% python3 -q
>>> import numpy as np
>>> from numpy import linalg as LA
>>> np.set_printoptions(precision=1, suppress=True, linewidth=200, legacy="1.25")
>>> def tidy(a):
...     return np.round(a, 1) + 0
... 
>>> B = np.array([[-2, 1, 0, -2, 0, 1, -2, -2],
...     [-2, -1, 2, 1, 0, 0, 0, 0],
...     [-1, 0, 1, 0, -2, 1, 1, 1],
...     [1, -2, 2, -2, 0, -1, 0, -2],
...     [2, -1, 0, 0, 1, 2, -1, 1],
...     [-2, 0, 0, 0, -1, 2, 1, 1],
...     [2, 1, 1, 1, 1, -1, 1, 2],
...     [0, 1, -1, -2, 0, 0, 1, 2]])
>>> mat = np.triu(B, 1)
>>> mat
array([[ 0,  1,  0, -2,  0,  1, -2, -2],
       [ 0,  0,  2,  1,  0,  0,  0,  0],
       [ 0,  0,  0,  0, -2,  1,  1,  1],
       [ 0,  0,  0,  0,  0, -1,  0, -2],
       [ 0,  0,  0,  0,  0,  2, -1,  1],
       [ 0,  0,  0,  0,  0,  0,  1,  1],
       [ 0,  0,  0,  0,  0,  0,  0,  2],
       [ 0,  0,  0,  0,  0,  0,  0,  0]])
>>> Uu, sv, vt = LA.svd(mat)
>>> V = vt[:(sv > 1e-8).sum()]
>>> rng = np.random.default_rng(186)
>>> x = mat[6] + 4 * mat[1] + rng.integers(2) * np.eye(8)[6]
>>> x
array([0., 0., 8., 4., 0., 0., 0., 2.])
>>> np.allclose(V.T @ V @ x, x)
True
>>> tidy(LA.norm(x - V.T @ V @ x))
0.0
>>> tidy(np.diag(V.T @ V))
array([0. , 0.2, 1. , 0.8, 1. , 1. , 1. , 1. ])
